% python3 -q
>>> import numpy as np
>>> np.set_printoptions(precision=3, suppress=True, linewidth=120)
>>> rd = lambda a: np.round(a, 3) + 0
>>> mat = np.load("arr.npy")
>>> print(mat)
[[ 2  3  4  5]
 [ 6  7  8  9]
 [10 11 12 13]
 [14 15 16 17]]
>>> print(np.allclose(mat[:-1].T @ np.linalg.lstsq(mat[:-1].T, mat[-1])[0], mat[-1]))
True
>>> print(rd(np.trace(np.linalg.pinv(mat) @ mat)))
2.0
>>> print(rd(np.linalg.det(2 * mat)), rd(np.linalg.det(mat)))
0.0 0.0
>>> print(rd(np.linalg.det(mat.T)))
0.0
>>> print(rd(np.linalg.eigvals(mat).sum().real))
38.0
>>> print(rd(np.abs(np.linalg.eigvals(mat)).max()))
40.0
>>> print(np.allclose(mat, mat.T))
False
>>> print(np.allclose(mat @ mat.T, mat.T @ mat))
False
>>> print((mat - mat.T) / 2)
[[ 0.  -1.5 -3.  -4.5]
 [ 1.5  0.  -1.5 -3. ]
 [ 3.   1.5  0.  -1.5]
 [ 4.5  3.   1.5  0. ]]
>>> W0 = np.array([[20.0, 20.0, 12.0, -4.0],
...     [20.0, 29.0, 15.0, -5.0],
...     [12.0, 15.0, 13.0, -3.0],
...     [-4.0, -5.0, -3.0, 5.0]])
>>> vals, V = np.linalg.eig(W0)
>>> print(rd(W0 @ V[:, 0] - vals[0] * V[:, 0]))
[0. 0. 0. 0.]
>>> print(rd(vals))
[ 4. 55.  4.  4.]
>>> print(rd(np.sort(np.linalg.eigvals(W0 @ W0))))
[  16.   16.   16. 3025.]
>>> f = np.array([0, 2, 0, 2])
>>> B = W0 + np.outer(f, np.eye(4)[2])
>>> print(B)
[[20. 20. 12. -4.]
 [20. 29. 17. -5.]
 [12. 15. 13. -3.]
 [-4. -5. -1.  5.]]
>>> J = np.loadtxt("data.csv", delimiter=",")
>>> print(rd(J))
[[0.5   0.25  0.1   0.15 ]
 [0.167 0.5   0.278 0.056]
 [0.375 0.25  0.083 0.292]
 [0.241 0.207 0.276 0.276]]
>>> print(J.sum(axis=1))
[1. 1. 1. 1.]
>>> print(rd(np.sort(np.abs(np.linalg.eigvals(J)))[::-1]))
[1.    0.25  0.239 0.13 ]
>>> p = np.eye(4)[0]
>>> for _ in range(7):
...     p = p @ J
...     print(p.round(3))
... 
[0.5  0.25 0.1  0.15]
[0.365 0.306 0.169 0.159]
[0.336 0.32  0.18  0.165]
[0.328 0.323 0.183 0.166]
[0.327 0.324 0.184 0.166]
[0.326 0.324 0.184 0.166]
[0.326 0.324 0.184 0.166]
>>> vals, V = np.linalg.eig(J)
>>> print(rd(np.sort(np.linalg.eigvals(np.linalg.inv(J)))))
[-7.694  1.     4.     4.181]
>>> print(rd(J @ V[:, 0] - vals[0] * V[:, 0]))
[0. 0. 0. 0.]
>>> print(rd(np.sort(np.linalg.eigvals(J @ J))))
[0.017 0.057 0.062 1.   ]
>>> print(rd(np.abs(np.linalg.eigvals(J)).max()))
1.0
>>> print(rd(np.trace(J)))
1.359
>>> print(np.allclose(J @ J.T, J.T @ J))
False
>>> print(rd(J @ J))
[[0.365 0.306 0.169 0.159]
 [0.284 0.373 0.194 0.149]
 [0.331 0.3   0.194 0.175]
 [0.325 0.29  0.181 0.204]]
>>> rng = np.random.default_rng(93994)
>>> labels = rng.permutation(4)
>>> print(labels)
[3 2 0 1]
>>> B = J[labels][:, labels]
>>> print(np.allclose(B, J))
False
>>> print(rd(np.linalg.det(B)), rd(np.linalg.det(J[labels])))
-0.008 0.008
>>> print(rd(np.diag(B)))
[0.276 0.083 0.5   0.5  ]
>>> print(rd(B))
[[0.276 0.276 0.241 0.207]
 [0.292 0.083 0.375 0.25 ]
 [0.15  0.1   0.5   0.25 ]
 [0.056 0.278 0.167 0.5  ]]
>>> B = np.array([[-1], [-1], [0]])
>>> cent = np.array([[2, 0, 3]])
>>> A = B @ cent
>>> print(A)
[[-2  0 -3]
 [-2  0 -3]
 [ 0  0  0]]
>>> labels = rng.permutation(3)
>>> print(labels)
[2 1 0]
>>> B = A[labels][:, labels]
>>> print(rd(np.sort(np.abs(np.linalg.eigvals(B)))))
[0. 0. 2.]
>>> print(np.allclose(B, A))
False
>>> print(rd(np.linalg.det(B)), rd(np.linalg.det(A[labels])))
0.0 0.0
>>> print(np.allclose(A @ A.T, A.T @ A))
False
>>> print(np.allclose(A, A.T))
False
>>> print(A @ A)
[[4 0 6]
 [4 0 6]
 [0 0 0]]
>>> print((A + A.T) / 2)
[[-2.  -1.  -1.5]
 [-1.   0.  -1.5]
 [-1.5 -1.5  0. ]]
>>> print(np.linalg.matrix_power(A, 4))
[[16  0 24]
 [16  0 24]
 [ 0  0  0]]
>>> print(rd(np.linalg.norm(A, 2) / np.linalg.norm(A)))
1.0
>>> print(np.linalg.cond(A) > 100)
True
>>> print(np.linalg.matrix_rank(A, rtol=0.1))
1
>>> X = np.load("sample10.npy")
>>> print(X)
[[-26.739 -14.539  96.036]
 [-12.788  -1.348  60.742]
 [ -2.808   5.228  32.538]
 [ -2.049   5.521  30.105]
 [ -1.774   5.614  29.202]
 [ -0.625   5.914  25.278]
 [ -0.042   5.996  23.156]
 [  0.661   6.008  20.427]
 [  2.557   3.325   5.813]
 [  2.394   2.773   4.606]
 [ -1.139  -0.451  -0.843]
 [ -1.302  -0.488  -0.943]
 [ -1.663  -0.548  -1.149]
 [ -3.151  -0.476  -1.866]
 [ -4.747   0.153  -2.52 ]
 [ -6.167   1.211  -3.102]
 [-14.21   20.559 -10.092]
 [-14.326  21.131 -10.305]
 [-14.369  21.346 -10.385]
 [-15.69   29.238 -13.404]
 [-16.417  35.107 -15.735]]
>>> Xs = X - X.mean(axis=0)
>>> V = np.linalg.svd(Xs)[2][:2]
>>> B = Xs - Xs @ V.T @ V
>>> print(rd(np.linalg.norm(B) / np.linalg.norm(Xs)))
0.17
>>> print(rd(B.std(axis=0)))
[3.968 3.029 1.091]
>>> D = np.linalg.norm(X[:, None] - X[None], axis=-1)
>>> print((D + 1e9 * np.eye(21)).round(6).argmin(axis=1))
[ 1  2  3  4  3  6  5  6  9  8 11 10 11 12 13 14 17 18 17 20 19]
>>> print(np.flatnonzero(D[15] < D.mean() / 2))
[ 8  9 10 11 12 13 14 15]
>>> print(D.mean(axis=1).argmax())
0
>>> cent = X[[9, 0]].astype(float)
>>> for _ in range(7):
...     labels = np.linalg.norm(X[:, None] - cent, axis=-1).argmin(axis=1)
...     cent = np.array([X[labels == j].mean(axis=0) for j in range(2)])
... 
>>> print(labels)
[1 1 0 0 0 0 0 0 0 0 0 0 0 0 0 0 0 0 0 0 0]
>>> print(np.abs(cent[1] - cent[0]).argmax())
2
>>> print(rd(cent[1] - cent[0]))
[-14.77  -16.741  73.085]
>>> cov = np.cov(X, rowvar=False)
>>> print(cov.shape)
(3, 3)
>>> print(rd(np.polyfit(X[:, 0], X[:, 1], 1)))
[-0.47   4.199]
>>> print(np.argwhere(np.triu(np.abs(np.corrcoef(X.T)) > 0.8, 1)))
[]
>>> B = np.c_[X[:, :2] @ np.array([[7, 8], [7, -3]]), np.array([3, 3, 1, -1, -2, 1, -1, 1, 0, 0, 2, 0, -2, -1, -3, -1, 2, 1, 3, 0, 3])]
>>> print(rd(B))
[[-288.946 -170.295    3.   ]
 [ -98.952  -98.26     3.   ]
 [  16.94   -38.148    1.   ]
 [  24.304  -32.955   -1.   ]
 [  26.88   -31.034   -2.   ]
 [  37.023  -22.742    1.   ]
 [  41.678  -18.324   -1.   ]
 [  46.683  -12.736    1.   ]
 [  41.174   10.481    0.   ]
 [  36.169   10.833    0.   ]
 [ -11.13    -7.759    2.   ]
 [ -12.53    -8.952    0.   ]
 [ -15.477  -11.66    -2.   ]
 [ -25.389  -23.78    -1.   ]
 [ -32.158  -38.435   -3.   ]
 [ -34.692  -52.969   -1.   ]
 [  44.443 -175.357    2.   ]
 [  47.635 -178.001    1.   ]
 [  48.839 -178.99     3.   ]
 [  94.836 -213.234    0.   ]
 [ 130.83  -236.657    3.   ]]
>>> print(rd(np.linalg.lstsq(X, B[:, 0])[0]))
[7. 7. 0.]
>>> print(rd(np.linalg.norm(B - X @ np.linalg.lstsq(X, B)[0], axis=0)))
[0.    0.    6.633]
>>> arr = np.load("block2.npy")
>>> print(arr)
[[ 3.  1. -1.  0.]
 [ 0.  5. -2.  0.]
 [ 0.  3.  0.  0.]
 [ 0.  3. -2.  2.]]
>>> labels = rng.permutation(4)
>>> print(labels)
[3 2 1 0]
>>> B = arr[labels][:, labels]
>>> print(np.diag(B))
[2. 0. 5. 3.]
>>> print(B)
[[ 2. -2.  3.  0.]
 [ 0.  0.  3.  0.]
 [ 0. -2.  5.  0.]
 [ 0. -1.  1.  3.]]
>>> vals, V = np.linalg.eig(arr)
>>> print(rd(np.sort(np.linalg.eigvals(arr.T))))
[2. 2. 3. 3.]
>>> print(vals)
[3. 2. 2. 3.]
>>> Q = arr.astype(float).copy()
>>> for j in range(4):
...     Q[:, j] -= Q[:, :j] @ (Q[:, :j].T @ Q[:, j])
...     Q[:, j] /= np.linalg.norm(Q[:, j])
... 
>>> print(rd(Q.T @ arr))
[[ 3.     1.    -1.     0.   ]
 [ 0.     6.557 -2.44   0.915]
 [ 0.     0.     1.431 -1.235]
 [ 0.     0.     0.     1.279]]
>>> print(rd(Q))
[[ 1.     0.     0.     0.   ]
 [ 0.     0.762 -0.098 -0.64 ]
 [ 0.     0.457  0.78   0.426]
 [ 0.     0.457 -0.618  0.64 ]]
>>> print(rd(np.linalg.matrix_power(Q, 4)))
[[ 1.     0.     0.     0.   ]
 [ 0.    -0.057  0.998 -0.015]
 [ 0.     0.603  0.023 -0.797]
 [ 0.    -0.796 -0.054 -0.603]]
>>> print(rd(np.trace(Q)))
3.182
>>> print(rd(Q @ Q))
[[ 1.     0.     0.     0.   ]
 [ 0.     0.244  0.245 -0.938]
 [ 0.     0.901  0.301  0.313]
 [ 0.     0.359 -0.922 -0.147]]
>>> print(rd((Q - Q.T) / 2))
[[ 0.     0.     0.     0.   ]
 [ 0.     0.    -0.278 -0.549]
 [ 0.     0.278  0.     0.522]
 [ 0.     0.549 -0.522  0.   ]]
>>> print(rd(np.linalg.det(Q)))
1.0
>>> print(rd(np.sort(np.abs(np.linalg.eigvals(Q)))))
[1. 1. 1. 1.]
>>> print(rd(np.abs(np.linalg.eigvals(Q)).max()))
1.0
>>> s = 3 * 0.2 ** np.arange(3)
>>> Q, _ = np.linalg.qr(np.array([[-0.9, -3.7, 0.1], [1.2, 0.3, -2.1], [-1.0, 0.8, -0.3]]))
>>> K = rng.normal(size=(15, 3)) * s @ Q
>>> print(rd(K))
[[ 0.151  0.076  0.098]
 [ 1.06   1.355 -0.357]
 [ 0.935  1.689 -0.375]
 [-0.385 -0.475  0.421]
 [ 0.271  0.842 -0.403]
 [-2.938 -2.574 -0.813]
 [-2.861 -4.649  1.009]
 [ 1.905  2.721 -0.686]
 [-1.275 -1.656  0.129]
 [-0.898 -0.073 -0.801]
 [-0.162 -0.641  0.298]
 [ 1.962  3.138 -0.437]
 [ 0.711  2.214 -1.42 ]
 [-0.894 -0.506 -0.428]
 [-0.738 -0.423 -0.225]]
>>> x = np.array([1, -2, -5])
>>> target = K @ x
>>> print(rd(np.linalg.pinv(K) @ K))
[[1. 0. 0.]
 [0. 1. 0.]
 [0. 0. 1.]]
>>> print(rd(np.linalg.lstsq(K, target)[0]))
[ 1. -2. -5.]
>>> target = target + 0.02 * rng.normal(size=15)
>>> print(rd(target))
[-0.432  0.149 -0.557 -1.555  0.612  6.31   1.405 -0.089  1.416  3.225 -0.371 -2.126  3.384  2.266  1.214]
>>> coef, *_ = np.linalg.lstsq(K, target)
>>> print(rd(np.linalg.norm(target - K @ coef)))
0.084
